>>> import numpy as np
>>> import numpy.linalg as la
>>> np.set_printoptions(suppress=True, linewidth=120)
>>> rng = np.random.default_rng(37)
>>> K = np.eye(8, dtype=int)[rng.permutation(8)] * np.array([0, 4, -6, 3, -4, -6, 6, -6])
>>> K
array([[ 0,  0,  0,  0,  0,  0,  0,  0],
       [ 0,  0,  0,  0,  0,  0,  6,  0],
       [ 0,  4,  0,  0,  0,  0,  0,  0],
       [ 0,  0,  0,  3,  0,  0,  0,  0],
       [ 0,  0,  0,  0,  0, -6,  0,  0],
       [ 0,  0,  0,  0, -4,  0,  0,  0],
       [ 0,  0, -6,  0,  0,  0,  0,  0],
       [ 0,  0,  0,  0,  0,  0,  0, -6]])
>>> z = rng.permutation(8)
>>> z
array([3, 6, 2, 7, 0, 5, 4, 1])
>>> M2 = K[z][:, z]
>>> print(round(float(la.det(M2)), 3), np.round(la.det(K[z]), 3))
0.0 0.0
>>> np.diag(M2)
array([ 3,  0,  0, -6,  0,  0,  0,  0])
>>> (K != 0).astype(int)
array([[0, 0, 0, 0, 0, 0, 0, 0],
       [0, 0, 0, 0, 0, 0, 1, 0],
       [0, 1, 0, 0, 0, 0, 0, 0],
       [0, 0, 0, 1, 0, 0, 0, 0],
       [0, 0, 0, 0, 0, 1, 0, 0],
       [0, 0, 0, 0, 1, 0, 0, 0],
       [0, 0, 1, 0, 0, 0, 0, 0],
       [0, 0, 0, 0, 0, 0, 0, 1]])
>>> K @ K
array([[  0,   0,   0,   0,   0,   0,   0,   0],
       [  0,   0, -36,   0,   0,   0,   0,   0],
       [  0,   0,   0,   0,   0,   0,  24,   0],
       [  0,   0,   0,   9,   0,   0,   0,   0],
       [  0,   0,   0,   0,  24,   0,   0,   0],
       [  0,   0,   0,   0,   0,  24,   0,   0],
       [  0, -24,   0,   0,   0,   0,   0,   0],
       [  0,   0,   0,   0,   0,   0,   0,  36]])
>>> (la.matrix_power((K != 0) + (K.T != 0) + np.eye(8), 8) > 0).astype(int)
array([[1, 0, 0, 0, 0, 0, 0, 0],
       [0, 1, 1, 0, 0, 0, 1, 0],
       [0, 1, 1, 0, 0, 0, 1, 0],
       [0, 0, 0, 1, 0, 0, 0, 0],
       [0, 0, 0, 0, 1, 1, 0, 0],
       [0, 0, 0, 0, 1, 1, 0, 0],
       [0, 1, 1, 0, 0, 0, 1, 0],
       [0, 0, 0, 0, 0, 0, 0, 1]])
>>> np.flatnonzero(la.matrix_power((K != 0) + (K.T != 0) + np.eye(8), 8)[4])
array([4, 5])
